>>> import numpy as np
>>> from numpy import linalg as LA
>>> np.set_printoptions(precision=1, suppress=True, linewidth=100)
>>> J = np.array([[-0.6, -0.8], [-0.8, 0.6]])
>>> vals, evecs = LA.eigh(J)
>>> x = np.array([2, -2])
>>> x @ J @ x / (x @ x), vals[0], vals[-1]
(np.float64(0.8), np.float64(-1.0), np.float64(1.0))
>>> (np.sign(evecs[:, -1].round(6)) == np.sign(evecs[0, -1].round(6))).astype(int)
array([1, 0])
>>> print(LA.eigvalsh(J[1:, 1:]))
[0.6]
>>> x @ J @ x
np.float64(6.4)
>>> x = np.array([-3, -4])
>>> round(LA.det(J), 1)
np.float64(-1.0)
>>> J.T @ (J @ x)
array([-3., -4.])
>>> round(float(LA.norm(x)), 1), round(float(LA.norm(J @ x)), 1)
(5.0, 5.0)
>>> print([p for p in range(1, 25) if np.allclose(LA.matrix_power(J, p), np.eye(2))])
[2, 4, 6, 8, 10, 12, 14, 16, 18, 20, 22, 24]
>>> 2 - LA.matrix_rank(J - np.eye(2), tol=1e-8)
np.int64(1)
>>> np.round(J @ J.T, 1) + 0
array([[1., 0.],
       [0., 1.]])
>>> LA.pinv(J)
array([[-0.6, -0.8],
       [-0.8,  0.6]])
>>> np.round(J[:, 0] @ J[:, 1], 1)
np.float64(-0.0)
>>> LA.norm(J, axis=0)
array([1., 1.])
>>> print(np.round(J.T @ J, 1) + 0)
[[1. 0.]
 [0. 1.]]
>>> print(LA.svd(J, compute_uv=False))
[1. 1.]
>>> A = np.array([[0, 4, 1, -6, 6],
...     [-7, 15, -3, 7, -2],
...     [-6, 7, 6, 7, 6],
...     [-9, 0, 2, 2, -8],
...     [3, -6, 4, 2, 11]])
>>> print(np.allclose(A @ A.T, A.T @ A))
False
>>> print(np.trace(A))
34
>>> (A - A.T) / 2
array([[ 0. ,  5.5,  3.5,  1.5,  1.5],
       [-5.5,  0. , -5. ,  3.5,  2. ],
       [-3.5,  5. ,  0. ,  2.5,  1. ],
       [-1.5, -3.5, -2.5,  0. , -5. ],
       [-1.5, -2. , -1. ,  5. ,  0. ]])
>>> Q, evecs = LA.qr(J[:, :1])[0], LA.qr(J[:, 1:])[0]
>>> s = LA.svd(Q.T @ evecs, compute_uv=False)
>>> np.degrees(np.arccos(s.clip(0, 1)))
array([90.])
>>> print(s.round(1) + 0)
[0.]
>>> (s > 0.9).sum()
np.int64(0)
>>> round(LA.norm(Q @ Q.T - evecs @ evecs.T, 2), 1)
np.float64(1.0)
>>> r0, r1 = A[2], A[0]
>>> r0 @ r0
np.int64(206)
>>> pr = (r0 @ r1) / (r0 @ r0) * r0
>>> pr
array([-0.8,  1. ,  0.8,  1. ,  0.8])
>>> M = np.loadtxt("a.csv", delimiter=",")
>>> M
array([[ 1., -1.,  1.],
       [ 1.,  0.,  0.],
       [ 1.,  1.,  1.],
       [ 1.,  2.,  4.],
       [ 1.,  3.,  9.]])
>>> Q, r_ = LA.qr(M)
>>> np.round(Q.T @ Q, 1) + 0
array([[1., 0., 0.],
       [0., 1., 0.],
       [0., 0., 1.]])
>>> np.round(abs(r_[0, 0]), 1), np.round(LA.norm(M[:, 0]), 1)
(np.float64(2.2), np.float64(2.2))
>>> np.round(Q @ r_, 1) + 0
array([[ 1., -1.,  1.],
       [ 1.,  0.,  0.],
       [ 1.,  1.,  1.],
       [ 1.,  2.,  4.],
       [ 1.,  3.,  9.]])
>>> np.allclose(r_.T @ r_, M.T @ M)
True
>>> r_
array([[-2.2, -2.2, -6.7],
       [ 0. ,  3.2,  6.3],
       [ 0. ,  0. ,  3.7]])
>>> np.abs(np.diag(r_))
array([2.2, 3.2, 3.7])
>>> round(float(np.trace(Q @ Q.T)), 1)
3.0
>>> Q.shape, r_.shape
((5, 3), (3, 3))
>>> hat = M @ LA.solve(M.T @ M, M.T)
>>> hat
array([[ 0.9,  0.3, -0.1, -0.1,  0.1],
       [ 0.3,  0.4,  0.3,  0.2, -0.1],
       [-0.1,  0.3,  0.5,  0.3, -0.1],
       [-0.1,  0.2,  0.3,  0.4,  0.3],
       [ 0.1, -0.1, -0.1,  0.3,  0.9]])
>>> np.round(LA.eigvalsh(hat), 1) + 0
array([0., 0., 1., 1., 1.])
>>> LA.matrix_rank(np.eye(5) - hat)
np.int64(2)
>>> print(np.round(hat @ M[:, 1], 1) + 0)
[-1.  0.  1.  2.  3.]
>>> np.diag(hat)
array([0.9, 0.4, 0.5, 0.4, 0.9])
>>> print(np.trace(hat))
3.0
>>> W = np.array([[1, 2, -3, 0, 1, 3], [2, 2, -1, 3, -3, 2], [1, 1, 3, -1, 1, 1]])
>>> b = np.array([3, 1, 0, 0, 1, 0])
>>> H = np.maximum(M @ W + b, 0)
>>> (H > 0).astype(int)
array([[1, 1, 1, 0, 1, 1],
       [1, 1, 0, 0, 1, 1],
       [1, 1, 0, 1, 0, 1],
       [1, 1, 1, 1, 0, 1],
       [1, 1, 1, 0, 1, 1]])
>>> (H > 0).mean(axis=0)
array([1. , 1. , 0.6, 0.4, 0.6, 1. ])
>>> Z = np.array([[2, -2], [-1, -1], [-2, 0], [1, 0], [-3, 2], [2, 0]])
>>> H @ Z
array([[-12.,   4.],
       [  5.,  -7.],
       [ 22., -20.],
       [ 23., -35.],
       [  8., -52.]])
>>> x = np.array([-2, 2, 2])
>>> rhs = M @ x
>>> b, lr = np.zeros(3), 1 / LA.norm(M, 2) ** 2
>>> for i in range(20):
...     b -= lr * M.T @ (M @ b - rhs)
...     if i % 5 == 0: print(i, round(LA.norm(M @ b - rhs), 1))
... 
0 4.4
5 3.9
10 3.4
15 3.0
>>> b
array([-0.6,  1.3,  2. ])
>>> F = np.loadtxt("out6.csv", delimiter=",")
>>> F
array([[5., 0., 2.],
       [0., 4., 0.],
       [2., 0., 8.]])
>>> print(round(float(LA.det(F)), 1))
144.0
>>> x = np.array([-5, 1, 5])
>>> rhs = F @ x
>>> b, lr = np.zeros(3), 1 / LA.norm(F, 2) ** 2
>>> for i in range(3):
...     b -= lr * F.T @ (F @ b - rhs)
...     if i % 1 == 0: print(i, round(LA.norm(F @ b - rhs), 1))
... 
0 21.8
1 17.5
2 14.0
>>> b
array([-1.9,  0.5,  3.4])
>>> vals, evecs = LA.eig(F)
>>> np.sort(LA.eigvals(F @ F))
array([16., 16., 81.])
>>> np.prod(vals)
np.float64(144.0)
>>> np.round(np.abs(LA.eigvals(F)).max(), 1)
np.float64(9.0)
>>> np.sort(np.abs(LA.eigvals(F)))
array([4., 4., 9.])
>>> LA.matrix_power(F, 2)
array([[29.,  0., 26.],
       [ 0., 16.,  0.],
       [26.,  0., 68.]])
>>> print(np.trace(F))
17.0
>>> assert F == F.T
Traceback (most recent call last):
  File "<python-input-81>", line 1, in <module>
    assert F == F.T
           ^^^^^^^^
ValueError: The truth value of an array with more than one element is ambiguous. Use a.any() or a.all()
>>> A2 = LA.inv(F)
>>> (np.abs(A2) > 1e-9).astype(int)
array([[1, 0, 1],
       [0, 1, 0],
       [1, 0, 1]])
>>> A2
array([[ 0.2,  0. , -0.1],
       [ 0. ,  0.2,  0. ],
       [-0.1,  0. ,  0.1]])
>>> LA.det(F) * A2
array([[32.,  0., -8.],
       [ 0., 36.,  0.],
       [-8.,  0., 20.]])
>>> np.round(LA.det(F) * LA.det(A2), 1)
np.float64(1.0)
>>> np.round(LA.cond(F), 1)
np.float64(2.2)
>>> K = np.load("sample7.npy")
>>> print(K)
[[-1.7  3.  -2. ]
 [ 3.   1.3  3. ]
 [-2.   3.  -1.7]]
>>> hat = np.triu(np.array([[1, 3], [0, 2]]), 1) + np.eye(2)
>>> A2 = hat @ J @ LA.inv(hat)
>>> LA.matrix_rank(A2)
np.int64(2)
>>> print(round(LA.det(A2), 1))
-1.0
>>> hat @ J - J @ hat
array([[-2.4,  3.6],
       [ 0. ,  2.4]])
>>> left, s, Vh = LA.svd(K)
>>> np.argmax(s[:-1] / (s[1:] + 1e-6)) + 1
np.int64(2)
>>> A2 = left[:, :2] @ np.diag(s[:2]) @ Vh[:2]
>>> A2
array([[-1.8,  3. , -1.9],
       [ 3. ,  1.3,  3. ],
       [-1.9,  3. , -1.9]])
>>> np.round(LA.norm(K - A2, 2), 1), round(s[2], 1)
(np.float64(0.3), np.float64(0.3))
>>> print(LA.matrix_rank(K, rtol=0.05))
2
>>> round(float(LA.norm(K - A2) / LA.norm(K)), 1)
0.0
>>> round(float(np.abs(K - A2).max()), 1)
0.2
>>> vals, evecs = LA.eigh(K)
>>> x = np.array([0, 2, 3])
>>> print(round(x @ K @ x / (x @ x), 1), np.round(vals[0], 1), round(float(vals[-1]), 1))
2.0 -6.1 3.7
>>> evecs * np.abs(vals) @ evecs.T
array([[ 2.9, -0.7,  2.6],
       [-0.7,  4.3, -0.7],
       [ 2.6, -0.7,  2.9]])
>>> np.abs(K).sum(axis=1).max(), round(float(np.abs(vals).max()), 1)
(np.float64(7.3), 6.1)
>>> LA.eigvalsh(K[1:, 1:])
array([-3.6,  3.2])
>>> x @ K @ x
np.float64(25.9)
>>> rng = np.random.default_rng(2418)
>>> m1 = rng.normal(size=(18, 3))
>>> m1 = 3 * m1 / LA.norm(m1, axis=1, keepdims=True)
>>> m1
array([[-0.6,  2.8, -0.9],
       [-2.1, -2.2,  0.2],
       [-0.6, -1.8, -2.3],
       [-2.9, -0.5,  0.5],
       [ 0.4, -1.7, -2.4],
       [-0.2, -2.4, -1.8],
       [-2.4, -1.7,  0.4],
       [ 1.3,  2.3, -1.5],
       [ 1.4, -0.8,  2.5],
       [-0.6, -2.8,  0.8],
       [ 0.2,  2.9,  0.9],
       [-2. ,  1.4, -1.7],
       [ 0.6,  1.9,  2.2],
       [-0.8, -2.8,  0.6],
       [-2.6, -1.4, -0.4],
       [ 0.4, -2.9,  0.8],
       [ 1.8, -1.5,  1.9],
       [-0.4, -2.8,  0.9]])
>>> hat = m1 @ LA.solve(m1.T @ m1, m1.T)
>>> np.diag(hat)
array([0.1, 0.1, 0.2, 0.3, 0.2, 0.2, 0.2, 0.2, 0.2, 0.1, 0.1, 0.2, 0.2, 0.1, 0.2, 0.1, 0.2, 0.1])
>>> LA.matrix_rank(np.eye(18) - hat)
np.int64(15)
>>> round(float(np.trace(hat)), 1)
3.0
>>> np.allclose(hat @ hat, hat)
True
>>> W0 = np.load("w.npy")
>>> W0
array([[0, 3],
       [0, 0]])
>>> round(LA.norm(W0), 1)
np.float64(3.0)
>>> W0.sum(axis=1)
array([3, 0])
>>> np.diff(W0, axis=0)
array([[ 0, -3]])
>>> W0.mean(axis=0)
array([0. , 1.5])
>>> W0[2]
Traceback (most recent call last):
  File "<python-input-125>", line 1, in <module>
    W0[2]
    ~~^^^
IndexError: index 2 is out of bounds for axis 0 with size 2
>>> [round(float(LA.det(K[:i, :i])), 2) + 0 for i in range(1, 4)]
[-1.7, -11.21, -6.84]
>>> print(np.round(LA.eigvalsh(K).min(), 1))
-6.1
>>> try:
...     LA.cholesky(K)
... except LA.LinAlgError as e:
...     print(repr(e))
... 
LinAlgError('Matrix is not positive definite')
>>> idx = rng.permutation(2)
>>> idx
array([0, 1])
>>> A2 = W0[idx][:, idx]
>>> np.trace(A2)
np.int64(0)
>>> np.round(LA.det(A2), 1), round(LA.det(W0[idx]), 1)
(np.float64(0.0), np.float64(0.0))
>>> A2
array([[0, 3],
       [0, 0]])
>>> np.round(np.trace(LA.pinv(W0) @ W0), 1)
np.float64(1.0)
>>> np.allclose(W0[:-1].T @ LA.lstsq(W0[:-1].T, W0[-1])[0], W0[-1])
True
>>> np.abs(np.diag(LA.qr(W0)[1])) > 1e-9
array([False, False])
>>> data = np.load("case18.npy")
>>> data
array([[  4.4, -10.4,   5.3],
       [  3.6,  -9.2,   4.5],
       [  3.4,  -9. ,   4.4],
       [  0.9,  -4.7,   1.9],
       [  0.4,  -3.4,   1.2],
       [  0.4,  -3.4,   1.2],
       [  0.4,  -3.2,   1.1],
       [  0.2,  -2.4,   0.7],
       [ -0.7,   0.5,   0.1],
       [ -2.2,   0.7,   0.1],
       [ -4.4,   0.8,   0.1],
       [ -6. ,   0.9,   0.1],
       [-17.6,   1.8,  -1. ],
       [-24. ,   2.4,  -1.9],
       [-26.6,   2.7,  -2.2],
       [-36.6,   3.8,  -3.8]])
>>> Xc = (data - data.mean(axis=0)) / data.std(axis=0)
>>> Xc.std(axis=0)
array([1., 1., 1.])
>>> np.argwhere(np.abs(Xc) > 2)
array([[15,  0]])
>>> b = LA.lstsq(np.delete(Xc, 1, axis=1), Xc[:, 1])[0]
>>> np.abs(b).argmax()
np.int64(1)
>>> b
array([ 0.3, -1.2])
